% python3 -q
>>> import numpy as np
>>> np.set_printoptions(precision=2, suppress=True, linewidth=100)
>>> mat = np.loadtxt("block10.csv", delimiter=",")
>>> mat
array([[  2.4 , -16.81,  -2.03,   0.18],
       [  0.41,  -3.  ,   0.09,  -0.27],
       [  0.83,  -8.81,  -0.62,   0.08],
       [  0.25,  -1.54,  -0.51,   0.3 ],
       [  0.81,  -4.27,  -0.8 ,  -0.45],
       [ -0.85,   9.25,   1.  ,   0.19],
       [ -1.44,  11.45,   1.59,  -0.06],
       [ -0.1 ,   1.38,   0.18,  -0.3 ],
       [  1.81, -15.92,  -2.09,   0.14],
       [ -0.53,   7.86,   1.14,   0.11],
       [ -0.68,   3.73,   0.7 ,  -0.25],
       [ -0.33,   0.88,   0.3 ,  -0.46],
       [  0.73,  -1.96,   0.09,  -0.08],
       [ -1.02,   8.96,   1.09,  -0.18],
       [  0.5 ,  -4.68,  -0.64,  -0.11],
       [  0.07,  -2.29,  -0.1 ,   0.34],
       [  1.53, -11.52,  -1.83,  -0.06],
       [  0.01,  -3.22,  -0.95,   0.2 ],
       [  0.22,  -4.63,  -0.87,  -0.01],
       [  1.75, -13.79,  -1.65,  -0.01],
       [ -0.69,   2.18,   0.55,   0.18]])
>>> vec = np.array([9, 2, -6, -9])
>>> np.sign((mat @ vec).round(6))
array([-1., -1., -1., -1.,  1.,  1.,  1.,  1., -1.,  1., -1.,  1.,  1.,  1., -1., -1.,  1., -1.,
       -1., -1., -1.])
>>> np.linalg.norm(mat @ vec) <= np.linalg.norm(mat, 2) * np.linalg.norm(vec) + 1e-9
np.True_
>>> mat @ np.eye(4)[2]
array([-2.03,  0.09, -0.62, -0.51, -0.8 ,  1.  ,  1.59,  0.18, -2.09,  1.14,  0.7 ,  0.3 ,  0.09,
        1.09, -0.64, -0.1 , -1.83, -0.95, -0.87, -1.65,  0.55])
>>> vec = np.array([7, 7, 9, 1])
>>> rhs = mat @ vec
>>> coef, lr = np.zeros(4), 1 / np.linalg.norm(mat, 2) ** 2
>>> for i in range(300):
...     coef -= lr * mat.T @ (mat @ coef - rhs)
...     if i % 50 == 0: print(i, round(np.linalg.norm(mat @ coef - rhs), 2))
... 
0 13.75
50 13.04
100 12.38
150 11.75
200 11.15
250 10.58
>>> np.round(np.linalg.cond(mat), 2)
np.float64(38.74)
>>> coef
array([ 1.16,  7.05,  3.13, -0.24])
>>> P = mat @ np.linalg.solve(mat.T @ mat, mat.T)
>>> np.round(np.trace(P), 2)
np.float64(4.0)
>>> q, _ = np.linalg.qr(np.array([[-1.6, 0.3, -0.7, 1.6, -0.1],
...     [0.8, 0.5, 0.6, 1.1, 0.5],
...     [0.4, 0.5, 0.3, 0.2, -1.3],
...     [-0.3, 0.4, -1.6, -0.2, 0.0],
...     [-0.2, 0.0, -0.9, -0.8, 0.1]]))
>>> A = q[:, :5]
>>> A.round(2) + 0
array([[-0.86, -0.35, -0.35,  0.09,  0.13],
       [ 0.43, -0.58, -0.2 ,  0.56,  0.36],
       [ 0.21, -0.58, -0.19, -0.76, -0.12],
       [-0.16, -0.46,  0.75,  0.18, -0.4 ],
       [-0.11,  0.  ,  0.49, -0.28,  0.82]])
>>> z = mat[:, 3] > np.median(mat[:, 3])
>>> u = mat[z].mean(axis=0) - mat[~z].mean(axis=0)
>>> np.argsort(-np.abs(u).round(6), kind="stable")
array([1, 3, 2, 0])
>>> u
array([ 0.17, -1.8 , -0.26,  0.38])
>>> round(float((((mat - mat.mean(axis=0)) @ u > 0) == z).mean()), 2)
0.52
>>> ((mat - mat.mean(axis=0)) @ u > 0).astype(int)
array([1, 1, 1, 0, 1, 0, 0, 0, 1, 0, 0, 0, 0, 0, 1, 1, 1, 1, 1, 1, 0])
>>> Ac = mat - mat.mean(axis=0)
>>> vecs = np.linalg.svd(Ac)[2][:1]
>>> B = Ac - Ac @ vecs.T @ vecs
>>> round(np.linalg.norm(B) / np.linalg.norm(Ac), 2)
np.float64(0.05)
>>> np.linalg.norm(B, axis=1).round(6).argmax()
np.int64(17)
>>> np.cov(Ac @ vecs.T, rowvar=False)
array(67.3)
>>> (Ac @ vecs.T).std(axis=0)
array([8.01])
>>> B.std(axis=0)
array([0.26, 0.05, 0.27, 0.22])
